$ python -q
>>> import numpy as np
>>> from numpy import linalg as LA
>>> np.set_printoptions(suppress=True, linewidth=140)
>>> f = np.array([5, 7, -8, 4, 9])
>>> F = -1 * np.eye(5) + np.outer(f, f)
>>> F
array([[ 24.,  35., -40.,  20.,  45.],
       [ 35.,  48., -56.,  28.,  63.],
       [-40., -56.,  63., -32., -72.],
       [ 20.,  28., -32.,  15.,  36.],
       [ 45.,  63., -72.,  36.,  80.]])
>>> evals, vecs = LA.eig(F)
>>> round(np.prod(evals), 2)
np.float64(234.0)
>>> np.round(np.sort(LA.eigvals(F.T)), 2)
array([ -1.,  -1.,  -1.,  -1., 234.])
>>> np.round(np.sort(LA.eigvals(LA.inv(F))), 2) + 0
array([-1.+0.j, -1.+0.j, -1.+0.j, -1.+0.j,  0.+0.j])
>>> np.round(F @ vecs[:, 0] - evals[0] * vecs[:, 0], 2) + 0
array([0., 0., 0., 0., 0.])
>>> round(np.log10(LA.cond(F)))
2
>>> LA.cond(F) > 100
np.True_
>>> np.round(np.abs(LA.svd(F)[2][-1]), 2)
array([0.75, 0.02, 0.26, 0.37, 0.47])
>>> [round(float(LA.det(F[:i, :i])), 2) + 0 for i in range(1, 6)]
[24.0, -73.0, 137.0, -153.0, 234.0]
>>> np.all(LA.eigvalsh(F) > 0)
np.False_
>>> round(float(LA.eigvalsh(F).min()), 2)
-1.0
>>> m1 = np.loadtxt("arr.csv", delimiter=",")
>>> m1
array([[  7.,  -9.,  -9.,   7.,  -1.,  -9.,  -7.,   0.,   8.],
       [  5.,  -7., -11.,  -1.,   8.,  -3.,  -2.,  -3.,   9.],
       [ 12.,  -3.,  -3.,  -5.,   5., -11.,   5.,   6.,   2.],
       [  6.,   0.,  -7.,  -6.,  10.,  -6.,  -3.,   5.,  -6.],
       [ 15.,   4., -14.,  -1.,   3.,  -8.,  -7.,  11., -11.],
       [ 15.,  12.,  -9.,  -9.,   0., -14.,   2.,  14., -17.],
       [ 19.,  16., -17.,  -3.,  -5., -10.,  -1.,  12., -19.],
       [ 28.,  20.,  -9., -10.,   3.,  -7.,   4.,   6., -22.],
       [ 25.,  20.,  -1.,  -3.,   8.,  -8.,  13.,  -2., -16.],
       [ 17.,  20.,   2., -12.,   4., -13.,  18.,   1., -19.],
       [ 15.,  14.,   1., -14.,   7., -16.,  26.,   9., -16.]])
>>> round(LA.norm(m1, 2), 2)
np.float64(95.9)
>>> m1[3] @ m1[9]
np.float64(343.0)
>>> rng = np.random.default_rng(81)
>>> A2 = m1 + rng.integers(-2, 3, (11, 8)) @ rng.integers(-2, 3, (8, 9))
>>> A2
array([[  4.,  -7., -15.,   5.,  -4.,   4.,  -3.,  -1.,   5.],
       [  4., -21., -13.,   6.,   5.,  -6.,   8.,   0.,  15.],
       [ -3.,   4., -13.,  -5.,  16.,  -9.,  -2.,  15.,   9.],
       [ 14.,  -9.,  -4.,   0.,   5.,  -2.,   5.,   3., -14.],
       [ 13.,   0., -16.,   0.,   1., -13.,  -6.,  13.,  -5.],
       [ 23.,   4., -11.,   1.,  -2., -10.,   6.,  22., -25.],
       [ 17.,  30., -17., -15., -11., -12., -11.,   8., -11.],
       [ 40.,  21.,  -8., -19., -14.,  -5.,   5.,  -2., -22.],
       [ 33.,  17.,  -2.,  -5.,  -1.,  -7.,  15.,  -5., -21.],
       [ 25.,  22.,   5., -11.,  -3., -15.,  16.,   5., -19.],
       [ 16.,  19.,   2., -21.,   7., -12.,  25.,   3., -16.]])
>>> np.abs(A2 - m1).sum(axis=1)
array([37., 49., 68., 53., 25., 54., 58., 51., 34., 29., 25.])
>>> vec = np.array([0, 0, 1, 1, 2, 1, 2, 1, 0])
>>> rhs = A2 @ vec
>>> np.round(LA.lstsq(A2, rhs)[0], 2) + 0
array([0., 0., 1., 1., 2., 1., 2., 1., 0.])
>>> np.round(LA.solve(A2.T @ A2, A2.T @ rhs), 2) + 0
array([0., 0., 1., 1., 2., 1., 2., 1., 0.])
>>> rhs = rhs + 0.3 * rng.normal(size=11)
>>> rhs.round(2)
array([-21.56,  13.13,  15.6 ,  16.95, -26.17,  10.33, -80.17, -52.13,   8.87,  10.53,  36.26])
>>> c, *_ = LA.lstsq(A2, rhs)
>>> [round(float(LA.norm(LA.solve(A2.T @ A2 + lam * np.eye(9), A2.T @ rhs))), 2) for lam in (0, 1, 10, 100)]
[3.46, 3.43, 3.27, 2.74]
>>> np.round(A2.T @ (rhs - A2 @ c), 2) + 0
array([0., 0., 0., 0., 0., 0., 0., 0., 0.])
>>> round(LA.norm(rhs - A2 @ c), 2)
np.float64(0.24)
>>> c.round()
array([-0., -0.,  1.,  1.,  2.,  1.,  2.,  1.,  0.])
